>>> import numpy as np
>>> np.set_printoptions(suppress=True, linewidth=140)
>>> B = np.array([[3, 2, 0, -3, -3, 1],
...     [2, 3, -2, 3, 0, 2],
...     [-3, 3, 1, 0, -3, -1],
...     [0, 0, 0, -1, 0, 3],
...     [-1, 3, -3, 1, 1, 2],
...     [-3, -2, 1, -1, 2, -1]])
>>> Z = np.array([[3]])
>>> arr = np.block([[B, np.zeros((6, 1))], [np.zeros((1, 6)), Z]])
>>> arr
array([[ 3.,  2.,  0., -3., -3.,  1.,  0.],
       [ 2.,  3., -2.,  3.,  0.,  2.,  0.],
       [-3.,  3.,  1.,  0., -3., -1.,  0.],
       [ 0.,  0.,  0., -1.,  0.,  3.,  0.],
       [-1.,  3., -3.,  1.,  1.,  2.,  0.],
       [-3., -2.,  1., -1.,  2., -1.,  0.],
       [ 0.,  0.,  0.,  0.,  0.,  0.,  3.]])
>>> # 2 groups of indices that never mix
>>> u = np.array([5, 5, 0])
>>> np.array([np.convolve(row, u, "same") for row in arr])
array([[ 25.,  10., -15., -30., -10.,   5.,   0.],
       [ 25.,   5.,   5.,  15.,  10.,  10.,   0.],
       [  0.,  20.,   5., -15., -20.,  -5.,   0.],
       [  0.,   0.,  -5.,  -5.,  15.,  15.,   0.],
       [ 10.,   0., -10.,  10.,  15.,  10.,   0.],
       [-25.,  -5.,   0.,   5.,   5.,  -5.,   0.],
       [  0.,   0.,   0.,   0.,   0.,  15.,  15.]])
>>> np.convolve(arr[5], u)
array([-15., -25.,  -5.,   0.,   5.,   5.,  -5.,   0.,   0.])
>>> u = np.array([-3, 0, -3, 0, 0, -2, -3])
>>> B = arr + np.outer(u, np.eye(7)[3])
>>> B
array([[ 3.,  2.,  0., -6., -3.,  1.,  0.],
       [ 2.,  3., -2.,  3.,  0.,  2.,  0.],
       [-3.,  3.,  1., -3., -3., -1.,  0.],
       [ 0.,  0.,  0., -1.,  0.,  3.,  0.],
       [-1.,  3., -3.,  1.,  1.,  2.,  0.],
       [-3., -2.,  1., -3.,  2., -1.,  0.],
       [ 0.,  0.,  0., -3.,  0.,  0.,  3.]])
>>> O, Rm = np.linalg.qr(arr)
>>> O.shape, Rm.shape
((7, 7), (7, 7))
>>> np.allclose(Rm.T @ Rm, arr.T @ arr)
True
>>> np.round(np.abs(np.diag(Rm)), 2)
array([5.66, 5.82, 2.95, 3.62, 0.86, 2.67, 3.  ])
>>> np.round(O.T @ O, 2) + 0
array([[1., 0., 0., 0., 0., 0., 0.],
       [0., 1., 0., 0., 0., 0., 0.],
       [0., 0., 1., 0., 0., 0., 0.],
       [0., 0., 0., 1., 0., 0., 0.],
       [0., 0., 0., 0., 1., 0., 0.],
       [0., 0., 0., 0., 0., 1., 0.],
       [0., 0., 0., 0., 0., 0., 1.]])
>>> np.trace(O @ O.T)
np.float64(7.0)
>>> def softmax(z):
...     e = np.exp(z - z.max(axis=-1, keepdims=True))
...     return e / e.sum(axis=-1, keepdims=True)
... 
>>> np.round(softmax(arr).sum(axis=1), 2)
array([1., 1., 1., 1., 1., 1., 1.])
>>> np.round(softmax(10 * arr[0]), 2) + 0
array([1., 0., 0., 0., 0., 0., 0.])
>>> att = arr @ arr.T / np.sqrt(7)
>>> np.round(softmax(att), 2) + 0
array([[1.  , 0.  , 0.  , 0.  , 0.  , 0.  , 0.  ],
       [0.  , 0.98, 0.  , 0.  , 0.02, 0.  , 0.  ],
       [0.  , 0.  , 1.  , 0.  , 0.  , 0.  , 0.  ],
       [0.15, 0.05, 0.  , 0.67, 0.1 , 0.01, 0.02],
       [0.  , 0.13, 0.  , 0.  , 0.87, 0.  , 0.  ],
       [0.  , 0.  , 0.  , 0.  , 0.  , 1.  , 0.  ],
       [0.03, 0.03, 0.03, 0.03, 0.03, 0.03, 0.83]])
>>> np.round(softmax(att + np.triu(np.full(att.shape, -np.inf), 1)), 2) + 0
array([[1.  , 0.  , 0.  , 0.  , 0.  , 0.  , 0.  ],
       [0.  , 1.  , 0.  , 0.  , 0.  , 0.  , 0.  ],
       [0.  , 0.  , 1.  , 0.  , 0.  , 0.  , 0.  ],
       [0.17, 0.05, 0.01, 0.77, 0.  , 0.  , 0.  ],
       [0.  , 0.13, 0.  , 0.  , 0.87, 0.  , 0.  ],
       [0.  , 0.  , 0.  , 0.  , 0.  , 1.  , 0.  ],
       [0.03, 0.03, 0.03, 0.03, 0.03, 0.03, 0.83]])
>>> rng = np.random.default_rng(49)
>>> z = rng.permutation(7)
>>> z
array([5, 2, 6, 3, 4, 1, 0])
>>> B = arr[z][:, z]
>>> B
array([[-1.,  1.,  0., -1.,  2., -2., -3.],
       [-1.,  1.,  0.,  0., -3.,  3., -3.],
       [ 0.,  0.,  3.,  0.,  0.,  0.,  0.],
       [ 3.,  0.,  0., -1.,  0.,  0.,  0.],
       [ 2., -3.,  0.,  1.,  1.,  3., -1.],
       [ 2., -2.,  0.,  3.,  0.,  3.,  2.],
       [ 1.,  0.,  0., -3., -3.,  2.,  3.]])
>>> np.diag(B)
array([-1.,  1.,  3., -1.,  1.,  3.,  3.])
>>> round(np.linalg.det(B), 2), round(np.linalg.det(arr[z]), 2)
(np.float64(-2430.0), np.float64(-2430.0))
>>> feats = np.load("mat.npy")
>>> feats
array([[ 8,  4, -3, -5,  1,  4, -4],
       [ 3,  4,  1, -5, -5,  1,  0],
       [-3,  5,  6,  4, -2, -3,  3],
       [ 3,  4,  4,  8, -4,  5,  0],
       [ 1, -2, -2,  2, -2, -5, -2],
       [-3,  3, -3,  4,  4,  6,  2],
       [ 3,  1,  3,  2, -1, -2,  5]])
>>> np.linalg.matrix_power(feats, 4)
array([[ -2485, -15684, -18653, -13383,  10978,  -3689,  -9109],
       [ -1106,  -7607,  -5603,  -6980,   3295,  -5417,  -2381],
       [  2222,  12401,  10305,   1399,  -6554,   1876,   6812],
       [  4085,  13881,   2390,   -213,  -3727,  10738,   4344],
       [  -929,  -2313,  -2958,  -1381,   1277,   -732,  -1614],
       [  2040,   6910,   1917,   4173,  -1632,   6552,   1975],
       [  3060,   6106,    526,  -5239,  -1280,   2591,    658]])
>>> feats @ feats
array([[  47,   19,  -84, -102,   32,   47,  -55],
       [  10,   26,  -12,  -77,   15,   19,    3],
       [   1,   52,   88,   36,  -67,  -19,   43],
       [  29,  103,   44,   57,  -29,   94,   18],
       [  21,  -19,    4,  -15,   -7,    2,  -26],
       [  -2,   13,  -10,   56,  -14,   32,   17],
       [  44,   40,   41,    8,  -27,   -3,   20]])
>>> (feats + feats.T) / 2
array([[ 8. ,  3.5, -3. , -1. ,  1. ,  0.5, -0.5],
       [ 3.5,  4. ,  3. , -0.5, -3.5,  2. ,  0.5],
       [-3. ,  3. ,  6. ,  4. , -2. , -3. ,  3. ],
       [-1. , -0.5,  4. ,  8. , -1. ,  4.5,  1. ],
       [ 1. , -3.5, -2. , -1. , -2. , -0.5, -1.5],
       [ 0.5,  2. , -3. ,  4.5, -0.5,  6. ,  0. ],
       [-0.5,  0.5,  3. ,  1. , -1.5,  0. ,  5. ]])
>>> np.trace(feats)
np.int64(35)
>>> np.round(np.abs(np.linalg.eigvals(feats)).max(), 2)
np.float64(11.07)
>>> O, Rm = np.linalg.qr(feats)
>>> round(float(abs(Rm[0, 0])), 2), np.round(np.linalg.norm(feats[:, 0]), 2)
(10.49, np.float64(10.49))
>>> left, sigma, VT = np.linalg.svd(feats, full_matrices=False)
>>> np.round(np.abs(VT[0]), 2)
array([0.32, 0.17, 0.46, 0.7 , 0.15, 0.08, 0.36])
>>> np.round(np.cumsum(sigma ** 2) / np.sum(sigma ** 2), 2)
array([0.36, 0.63, 0.84, 0.92, 0.96, 0.99, 1.  ])
>>> np.round(left.T @ left, 2) + 0
array([[1., 0., 0., 0., 0., 0., 0.],
       [0., 1., 0., 0., 0., 0., 0.],
       [0., 0., 1., 0., 0., 0., 0.],
       [0., 0., 0., 1., 0., 0., 0.],
       [0., 0., 0., 0., 1., 0., 0.],
       [0., 0., 0., 0., 0., 1., 0.],
       [0., 0., 0., 0., 0., 0., 1.]])
>>> sigma.round(2)
array([15.57, 13.64, 11.73,  7.45,  5.28,  4.12,  3.11])
>>> left.shape, sigma.shape, VT.shape
((7, 7), (7,), (7, 7))
>>> np.abs(left[:, 0]).round(6).argmax()
np.int64(2)
>>> x0 = np.array([0, 2, 3, 1, 0, 0, 1])
>>> y = feats @ x0
>>> y
array([-10,   6,  35,  28, -10,   3,  18])
>>> np.round(np.linalg.solve(feats, -1 * y), 2) + 0
array([ 0., -2., -3., -1.,  0.,  0., -1.])
>>> np.round(np.linalg.solve(feats, y + feats[:, 5]), 2) + 0
array([0., 2., 3., 1., 0., 1., 1.])
>>> u = np.array([1, 0, 1, 2, 1, 3, 3])
>>> B = feats + np.outer(u, np.eye(7)[4])
>>> round(np.linalg.det(B) / np.linalg.det(feats), 2), round(float(1 + np.linalg.solve(feats, u)[4]), 2)
(np.float64(0.99), 0.99)
>>> B
array([[ 8.,  4., -3., -5.,  2.,  4., -4.],
       [ 3.,  4.,  1., -5., -5.,  1.,  0.],
       [-3.,  5.,  6.,  4., -1., -3.,  3.],
       [ 3.,  4.,  4.,  8., -2.,  5.,  0.],
       [ 1., -2., -2.,  2., -1., -5., -2.],
       [-3.,  3., -3.,  4.,  7.,  6.,  2.],
       [ 3.,  1.,  3.,  2.,  2., -2.,  5.]])
>>> np.linalg.matrix_rank(B - feats)
np.int64(1)
>>> K = np.loadtxt("case13.csv", delimiter=",")
>>> K
array([[-0.98,  0.94,  0.94],
       [ 0.1 , -0.08, -0.08],
       [ 0.2 , -0.16, -0.16],
       [-0.92,  0.86,  0.86],
       [ 0.29, -0.24, -0.24],
       [ 0.6 , -0.51, -0.51],
       [ 0.29, -0.24, -0.24],
       [ 0.72, -0.62, -0.62],
       [-0.54,  0.45,  0.45],
       [-0.38,  0.31,  0.31],
       [ 0.6 , -0.51, -0.51],
       [ 0.2 , -0.16, -0.16],
       [ 0.6 , -0.51, -0.51],
       [ 0.54, -0.45, -0.45],
       [-0.92,  0.86,  0.86],
       [-0.29,  0.24,  0.24],
       [ 0.46, -0.38, -0.38],
       [-0.54,  0.45,  0.45],
       [-0.29,  0.24,  0.24],
       [-0.8 ,  0.71,  0.71],
       [-0.46,  0.38,  0.38],
       [ 0.46, -0.38, -0.38],
       [ 0.1 , -0.08, -0.08]])
>>> # rows and columns are dependent
>>> rank = np.linalg.matrix_rank(K)
>>> rank
np.int64(2)
>>> N = np.linalg.svd(K)[2][rank:].T
>>> [int(np.linalg.matrix_rank(K[:, :j + 1])) for j in range(3)]
[1, 2, 2]
>>> np.linalg.matrix_rank(K.T @ K), np.linalg.matrix_rank(K @ K.T)
(np.int64(2), np.int64(2))
>>> [int(np.linalg.matrix_rank(K[:i])) for i in range(1, len(K) + 1)]
[1, 2, 2, 2, 2, 2, 2, 2, 2, 2, 2, 2, 2, 2, 2, 2, 2, 2, 2, 2, 2, 2, 2]
>>> np.round(K @ N, 2) + 0
array([[0.],
       [0.],
       [0.],
       [0.],
       [0.],
       [0.],
       [0.],
       [0.],
       [0.],
       [0.],
       [0.],
       [0.],
       [0.],
       [0.],
       [0.],
       [0.],
       [0.],
       [0.],
       [0.],
       [0.],
       [0.],
       [0.],
       [0.]])
>>> N.shape
(3, 1)
>>> np.allclose(K @ N, 0)
True
>>> np.round(N[:, 0] / N[np.abs(N[:, 0]).round(6).argmax(), 0], 2)
array([-0.,  1., -1.])
>>> M = np.loadtxt("block11.csv", delimiter=",")
>>> M
array([[-13.56,  -5.48,  -3.61,  -2.15,  23.94,  11.37],
       [ -2.52,  10.54,  14.35,   3.5 , -27.86,   0.24],
       [-13.  ,  -6.19,  -1.87,  -2.87,  21.43,  11.25],
       [-13.16,  -6.64,  -2.66,  -2.79,  25.13,  12.64],
       [ -1.08,   9.49,  13.71,   4.68, -27.92,  -1.79],
       [ -2.86,  10.38,  13.88,   4.28, -27.19,  -1.26],
       [-13.77,  -6.69,  -3.18,  -4.38,  24.24,  10.82],
       [-13.16,  -6.36,  -1.21,  -3.37,  25.  ,  12.2 ],
       [ -1.83,  -0.1 , -26.1 ,  -0.52, -16.8 , -28.69],
       [ -2.07,  -0.57, -25.17,  -3.72, -17.19, -25.99],
       [-12.94,  -6.04,  -3.82,  -3.71,  24.69,  11.9 ],
       [ -1.49,  10.41,  14.82,   4.82, -27.85,  -2.05],
       [-15.26,  -4.48,  -1.84,  -1.31,  22.45,  12.4 ],
       [-14.57,  -7.27,  -3.04,  -1.66,  25.63,  11.19],
       [ -1.68,  -0.95, -25.43,  -1.65, -18.7 , -29.43],
       [-13.58,  -6.38,  -1.89,  -1.64,  23.08,  13.56],
       [ -0.87,  11.79,  15.33,   4.22, -26.84,  -2.89],
       [-15.  ,  -5.51,  -2.28,  -2.8 ,  24.69,  13.1 ],
       [-13.23,  -6.08,  -2.16,  -3.4 ,  22.94,  10.95],
       [-15.14,  -6.19,  -1.55,  -2.5 ,  23.82,  11.74],
       [ -1.49,  -0.83, -25.59,  -1.91, -18.58, -28.48],
       [ -1.86,  -0.1 , -26.67,  -2.48, -17.83, -28.36],
       [-13.57,  -6.94,  -2.5 ,  -1.98,  23.51,  10.44],
       [-13.56,  -5.48,  -2.43,  -0.17,  24.34,  11.6 ],
       [ -2.36,  -0.5 , -25.44,  -1.85, -16.89, -28.5 ],
       [-14.92,  -5.52,  -2.25,  -1.89,  23.38,   9.58],
       [ -0.77,   8.81,  14.56,   3.55, -27.23,  -2.48],
       [-13.85,  -5.38,  -3.07,  -1.85,  23.31,  12.72],
       [ -2.64,  12.77,  13.13,   6.64, -27.8 ,  -2.46],
       [ -2.19,  11.63,  15.03,   4.4 , -27.68,  -2.41],
       [ -3.02,   7.77,  14.41,   4.08, -29.43,  -0.88],
       [-14.65,  -7.61,  -2.42,  -2.36,  24.67,  12.97],
       [-14.25,  -6.12,  -0.87,  -1.53,  24.83,  10.25],
       [-13.51,  -6.41,  -0.67,  -3.21,  24.38,  11.87],
       [ -1.57,   0.18, -26.05,  -2.49, -16.94, -27.8 ]])
>>> cen = (M - M.mean(axis=0)) / M.std(axis=0)
>>> np.round(cen.std(axis=0), 2)
array([1., 1., 1., 1., 1., 1.])
>>> np.argwhere(np.abs(cen) > 2)
array([[28,  3]])
>>> coef = np.linalg.lstsq(np.delete(cen, 0, axis=1), cen[:, 0])[0]
>>> round(float(1 - np.var(cen[:, 0] - np.delete(cen, 0, axis=1) @ coef)), 2)
0.99
